>>> import numpy as np
>>> np.set_printoptions(suppress=True, linewidth=100)
>>> arr = np.load("case4.npy")
>>> arr
array([[ 2,  2,  5,  4,  1],
       [-4, -4, -1, -2, -5]])
>>> f, g = arr[0], arr[1]
>>> f @ g
np.int64(-34)
>>> p = (f @ g) / (f @ f) * f
>>> np.outer(f, g)
array([[ -8,  -8,  -2,  -4, -10],
       [ -8,  -8,  -2,  -4, -10],
       [-20, -20,  -5, -10, -25],
       [-16, -16,  -4,  -8, -20],
       [ -4,  -4,  -1,  -2,  -5]])
>>> np.linalg.matrix_rank(np.outer(f, g))
np.int64(1)
>>> np.round(g - p, 2)
array([-2.64, -2.64,  2.4 ,  0.72, -4.32])
>>> def softmax(z):
...     e = np.exp(z - z.max(axis=-1, keepdims=True))
...     return e / e.sum(axis=-1, keepdims=True)
... 
>>> np.round(softmax(10 * arr[0]), 2) + 0
array([0., 0., 1., 0., 0.])
>>> np.round(softmax(arr[0] + 4), 2)
array([0.03, 0.03, 0.67, 0.25, 0.01])
>>> S = arr @ arr.T / np.sqrt(5)
>>> np.round(softmax(S)[0] @ arr, 2)
array([2., 2., 5., 4., 1.])
>>> feats = np.load("dump.npy")
>>> feats
array([[-1,  4, -1,  4],
       [ 4,  1,  4,  1],
       [-1,  4, -1,  4],
       [ 4,  1,  4,  1]])
>>> Uu, sigma, Vt = np.linalg.svd(feats)
>>> sigma.round(2) + 0
array([8.25, 8.25, 0.  , 0.  ])
>>> other = Uu[:, :2] @ np.diag(sigma[:2]) @ Vt[:2]
>>> np.linalg.matrix_rank(other)
np.int64(2)
>>> np.unique(feats.round(6), axis=0).shape
(2, 4)
>>> K = np.loadtxt("sample12.csv", delimiter=",")
>>> K
array([[5., 1., 0., 0., 0.],
       [0., 5., 1., 0., 0.],
       [0., 0., 5., 1., 0.],
       [0., 0., 0., 5., 1.],
       [0., 0., 0., 0., 5.]])
>>> vec = np.array([-1, 1, 0, 0, 0])
>>> np.linalg.norm(arr @ vec) <= np.linalg.norm(arr, 2) * np.linalg.norm(vec) + 1e-9
np.True_
>>> np.einsum("ij,j->i", arr, vec)
array([0, 0])
>>> arr * vec
array([[-2,  2,  0,  0,  0],
       [ 4, -4,  0,  0,  0]])
>>> (arr * vec).sum(axis=1)
array([0, 0])
>>> data = np.load("run9.npy")
>>> data
array([[-0.3, -1.9, -0.3,  0.6,  0.8, -0.2],
       [ 0.2,  0.2, -0.9, -1.2,  1.3,  2. ],
       [ 1. ,  1.3,  1. ,  0.3, -1.7, -0.3],
       [ 0.5, -0.6,  1.1, -0.9, -1.9, -2.2],
       [-1.3, -0.3, -1.1,  1.5, -0.5,  1.9],
       [-0.5, -0.3, -1. ,  2. ,  0.9,  1. ]])
>>> rng = np.random.default_rng(48)
>>> z = rng.permutation(6)
>>> other = data[:, z] * rng.choice([-1, 1], 6)
>>> other
array([[-0.6, -0.2, -0.3,  0.8, -0.3, -1.9],
       [ 1.2,  2. , -0.9,  1.3,  0.2,  0.2],
       [-0.3, -0.3,  1. , -1.7,  1. ,  1.3],
       [ 0.9, -2.2,  1.1, -1.9,  0.5, -0.6],
       [-1.5,  1.9, -1.1, -0.5, -1.3, -0.3],
       [-2. ,  1. , -1. ,  0.9, -0.5, -0.3]])
>>> Uu, _, Vt = np.linalg.svd(data.T @ other)
>>> np.round(Uu @ Vt, 2) + 0
array([[ 0.,  0.,  0.,  0.,  1.,  0.],
       [ 0.,  0.,  0.,  0.,  0.,  1.],
       [ 0.,  0.,  1.,  0.,  0.,  0.],
       [-1.,  0.,  0.,  0.,  0.,  0.],
       [ 0.,  0.,  0.,  1.,  0.,  0.],
       [ 0.,  1.,  0.,  0.,  0.,  0.]])
>>> z
array([3, 5, 2, 4, 0, 1])
>>> f, g = other[1], other[0]
>>> f @ f
np.float64(8.02)
>>> p = (f @ g) / (f @ f) * f
>>> p.round(2)
array([-0.04, -0.06,  0.03, -0.04, -0.01, -0.01])
>>> np.round(g - p, 2)
array([-0.56, -0.14, -0.33,  0.84, -0.29, -1.89])
>>> np.linalg.matrix_rank(np.outer(f, g))
np.int64(1)
>>> vec = np.array([3, -2, -2, -3, 3, 3])
>>> a = np.maximum(data @ vec, 0)
>>> a.round(2)
array([ 3.5, 15.5,  0. ,  0. ,  0. ,  0.8])
>>> data * (a > 1e-9)[:, None]
array([[-0.3, -1.9, -0.3,  0.6,  0.8, -0.2],
       [ 0.2,  0.2, -0.9, -1.2,  1.3,  2. ],
       [ 0. ,  0. ,  0. ,  0. , -0. , -0. ],
       [ 0. , -0. ,  0. , -0. , -0. , -0. ],
       [-0. , -0. , -0. ,  0. , -0. ,  0. ],
       [-0.5, -0.3, -1. ,  2. ,  0.9,  1. ]])
>>> np.round(np.maximum(data @ (3 * vec), 0), 2)
array([10.5, 46.5,  0. ,  0. ,  0. ,  2.4])
>>> other = data / np.linalg.norm(data, axis=1, keepdims=True)
>>> cov = other @ other.T
>>> round(float(np.degrees(np.arccos(np.clip(cov[3, 0], -1, 1)))), 2)
97.54
>>> np.round(np.linalg.norm(other, axis=1), 2)
array([1., 1., 1., 1., 1., 1.])
>>> np.argwhere(np.triu(np.abs(cov) > 0.95, 1))
array([], shape=(0, 2), dtype=int64)
>>> Q, V = np.linalg.qr(data[:, :5])[0], np.linalg.qr(data[:, 5:])[0]
>>> sigma = np.linalg.svd(Q.T @ V, compute_uv=False)
>>> np.round(np.degrees(np.arccos(sigma.clip(0, 1))), 2)
array([12.74])
>>> mat = np.load("out15.npy")
>>> mat
array([[ 1.6,  0.1, -0.7],
       [-0.7,  0.2,  0.2],
       [ 1.8,  0.3,  0. ],
       [ 1.1, -0.4, -0.4]])
>>> vec = np.array([1, -2, -3])
>>> target = mat @ vec
>>> np.round(np.linalg.solve(mat.T @ mat, mat.T @ target), 2)
array([ 1., -2., -3.])
>>> np.round(np.linalg.lstsq(mat, target)[0], 2)
array([ 1., -2., -3.])
>>> target.round(2)
array([ 3.5, -1.7,  1.2,  3.1])
>>> target = target + 0.02 * rng.normal(size=4)
>>> target.round(2)
array([ 3.52, -1.71,  1.21,  3.12])
>>> coef, *_ = np.linalg.lstsq(mat, target)
>>> [round(float(np.linalg.norm(np.linalg.solve(mat.T @ mat + lam * np.eye(3), mat.T @ target))), 2) for lam in (0, 1, 10, 100)]
[3.76, 1.79, 0.74, 0.12]
>>> coef.round()
array([ 1., -2., -3.])
>>> coef.round(2)
array([ 1.01, -2.03, -3.01])
>>> vec = np.array([5, 8, -4])
>>> (mat @ vec).argmax()
np.int64(0)
>>> np.sign((mat @ vec).round(6))
array([ 1., -1.,  1.,  1.])
>>> np.round(mat @ vec, 2)
array([11.6, -2.7, 11.4,  3.9])
>>> np.round(mat @ np.ones(3), 2)
array([ 1. , -0.3,  2.1,  0.3])
>>> other = mat / np.sqrt((mat ** 2).mean(axis=1, keepdims=True))
>>> np.round(mat - mat.mean(axis=1, keepdims=True), 2)
array([[ 1.27, -0.23, -1.03],
       [-0.6 ,  0.3 ,  0.3 ],
       [ 1.1 , -0.4 , -0.7 ],
       [ 1.  , -0.5 , -0.5 ]])
>>> other = feats + rng.integers(-2, 3, (4, 2)) @ rng.integers(-2, 3, (2, 4))
>>> other
array([[ 7, -2, -3,  0],
       [ 6,  1, -1,  0],
       [-3,  6, -2,  5],
       [ 2,  4,  0,  2]])
>>> np.linalg.matrix_rank(other - feats, tol=1e-8)
np.int64(2)
>>> other - feats
array([[ 8, -6, -2, -4],
       [ 2,  0, -5, -1],
       [-2,  2, -1,  1],
       [-2,  3, -4,  1]])
>>> np.abs(other - feats).sum(axis=1)
array([20,  8,  6, 10])
>>> E = np.loadtxt("arr.csv", delimiter=",")
>>> E
array([[  3.,  -2.,  -2.,   4.],
       [ -2.,   7.,   2.,  -8.],
       [  6., -14.,  -5.,  16.],
       [ -2.,   4.,   2.,  -5.]])
>>> Uu, sigma, Vt = np.linalg.svd(E)
>>> sigma.round(2)
array([26.64,  2.45,  0.44,  0.31])
>>> other = Uu[:, :1] @ np.diag(sigma[:1]) @ Vt[:1]
>>> round(np.linalg.norm(E - other) / np.linalg.norm(E), 2)
np.float64(0.09)
>>> np.round(np.linalg.norm(E, 2) / np.linalg.norm(E), 2)
np.float64(1.0)
>>> np.linalg.matrix_rank(E, rtol=0.1)
np.int64(1)
>>> np.argsort(-np.linalg.norm(E, axis=0).round(6), kind="stable")[:3]
array([3, 1, 0])
>>> round(np.log10(np.linalg.cond(E)))
2
>>> [round(float(x), 2) for x in np.linalg.svd(E, compute_uv=False)[:3]]
[26.64, 2.45, 0.44]
>>> other = np.array([[1, 1], [3, -1], [2, -2], [0, 3]])
>>> other.T @ E.T
array([[ -7.,  23., -46.,  14.],
       [ 21., -37.,  78., -25.]])
>>> np.einsum("ij->j", E)
array([ 5., -5., -3.,  7.])
>>> np.vstack([E, other.T]).shape
(6, 4)
>>> other @ E
Traceback (most recent call last):
  File "<python-input-97>", line 1, in <module>
    other @ E
    ~~~~~~^~~
ValueError: matmul: Input operand 1 has a mismatch in its core dimension 0, with gufunc signature (n?,k),(k,m?)->(n?,m?) (size 4 is different from 2)
>>> E @ other
array([[ -7.,  21.],
       [ 23., -37.],
       [-46.,  78.],
       [ 14., -25.]])
>>> np.einsum("ij,ij->i", E, E)
array([ 33., 121., 513.,  49.])
>>> f = np.array([1, -3, -2, -1])
>>> other = E + np.outer(f, np.eye(4)[3])
>>> np.linalg.matrix_rank(np.linalg.inv(other) - np.linalg.inv(E), tol=1e-8)
np.int64(1)
>>> round(np.linalg.det(other) / np.linalg.det(E), 2), round(1 + np.linalg.solve(E, f)[3], 2)
(np.float64(6.67), np.float64(6.67))
>>> X = np.load("layer11.npy")
>>> X
array([[ 1, -1,  1],
       [ 1,  0,  0],
       [ 1,  1,  1]])
>>> other = X + rng.integers(-2, 3, (3, 2)) @ rng.integers(-2, 3, (2, 3))
>>> other
array([[ 2,  0,  1],
       [ 0, -1,  0],
       [-1,  0,  1]])
>>> np.round(np.linalg.svd(other - X, compute_uv=False), 2)
array([2.96, 0.48, 0.  ])
>>> np.abs(other - X).sum(axis=1)
array([2, 2, 3])
>>> other = X[0, 0] * X[1:] - np.outer(X[1:, 0], X[0])
>>> other
array([[ 0,  1, -1],
       [ 0,  2,  0]])
>>> np.linalg.matrix_rank(other), np.linalg.matrix_rank(X)
(np.int64(2), np.int64(3))
>>> np.flatnonzero(~other.round(6).any(axis=1))
array([], dtype=int64)
>>> vec = np.array([1, 5, 5, 1])
>>> a = np.maximum(E @ vec, 0)
>>> np.maximum(E @ vec, 0) - np.maximum(-E @ vec, 0)
array([-13.,  35., -73.,  23.])
>>> E * (a > 1e-9)[:, None]
array([[ 0., -0., -0.,  0.],
       [-2.,  7.,  2., -8.],
       [ 0., -0., -0.,  0.],
       [-2.,  4.,  2., -5.]])
>>> np.round(np.tanh(E @ vec), 2)
array([-1.,  1., -1.,  1.])
>>> E.T @ a
array([-116.,  337.,  116., -395.])
